$ python3 -q
>>> import numpy as np
>>> np.set_printoptions(suppress=True, linewidth=160)
>>> def tidy(a):
...     return np.round(a, 3) + 0
... 
>>> F = np.loadtxt("sample12.csv", delimiter=",")
>>> print(F)
[[ 0.  0.  0.  0.  0.  0.  0.  6.]
 [15.  0. 17.  1.  0. 13.  1.  6.]
 [15.  0. 17.  1.  0. 13.  1.  6.]
 [ 0.  0.  0.  0.  0.  0.  0.  6.]
 [ 0.  0.  0.  0.  0.  0.  0.  6.]
 [15.  0. 17.  1.  0. 13.  1.  6.]
 [ 0.  0.  0.  0.  0.  0.  0.  6.]
 [ 0.  0.  0.  0.  0.  0.  0.  6.]
 [ 0.  0.  0.  0.  0.  0.  0.  6.]
 [ 0.  0.  0.  0.  0.  0.  0.  6.]
 [ 0.  0.  0.  0.  0.  0.  0.  6.]
 [ 0.  0.  0.  0.  0.  0.  0.  6.]
 [ 9.  0.  9.  0.  0.  7.  0.  6.]
 [ 9.  0.  9.  0.  0.  7.  0.  6.]
 [ 3.  0.  1.  0.  0.  1.  0.  6.]
 [ 0.  0.  0.  0.  0.  0.  0.  6.]
 [15.  0. 17.  1.  0. 13.  1.  6.]
 [ 0.  0.  0.  0.  0.  0.  0.  6.]
 [ 3.  0.  1.  0.  0.  1.  0.  6.]
 [15.  0. 17.  1.  0. 13.  1.  6.]
 [15.  0. 17.  1.  0. 13.  1.  6.]
 [ 0.  0.  0.  0.  0.  0.  0.  6.]
 [ 3.  0.  1.  0.  0.  1.  0.  6.]
 [ 3.  0.  1.  0.  0.  1.  0.  6.]
 [ 0.  0.  0.  0.  0.  0.  0.  6.]
 [ 9.  0.  9.  0.  0.  7.  0.  6.]
 [ 9.  0.  9.  0.  0.  7.  0.  6.]
 [ 0.  0.  0.  0.  0.  0.  0.  6.]
 [ 0.  0.  0.  0.  0.  0.  0.  6.]
 [ 9.  0.  9.  0.  0.  7.  0.  6.]
 [15.  0. 17.  1.  0. 13.  1.  6.]
 [ 0.  0.  0.  0.  0.  0.  0.  6.]
 [ 0.  0.  0.  0.  0.  0.  0.  6.]
 [ 3.  0.  1.  0.  0.  1.  0.  6.]
 [ 3.  0.  1.  0.  0.  1.  0.  6.]
 [ 9.  0.  9.  0.  0.  7.  0.  6.]
 [ 0.  0.  0.  0.  0.  0.  0.  6.]]
>>> print(np.unravel_index(np.abs(F).argmax(), F.shape))
(np.int64(1), np.int64(2))
>>> print(np.abs(F).max())
17.0
>>> print(F.sum(axis=0))
[177.   0. 179.   7.   0. 139.   7. 222.]
>>> print(tidy(np.linalg.norm(F)))
86.366
>>> print(tidy(F.mean(axis=0)))
[4.784 0.    4.838 0.189 0.    3.757 0.189 6.   ]
>>> print(np.argsort(-np.linalg.norm(F, axis=0).round(6), kind="stable")[:3])
[2 0 5]
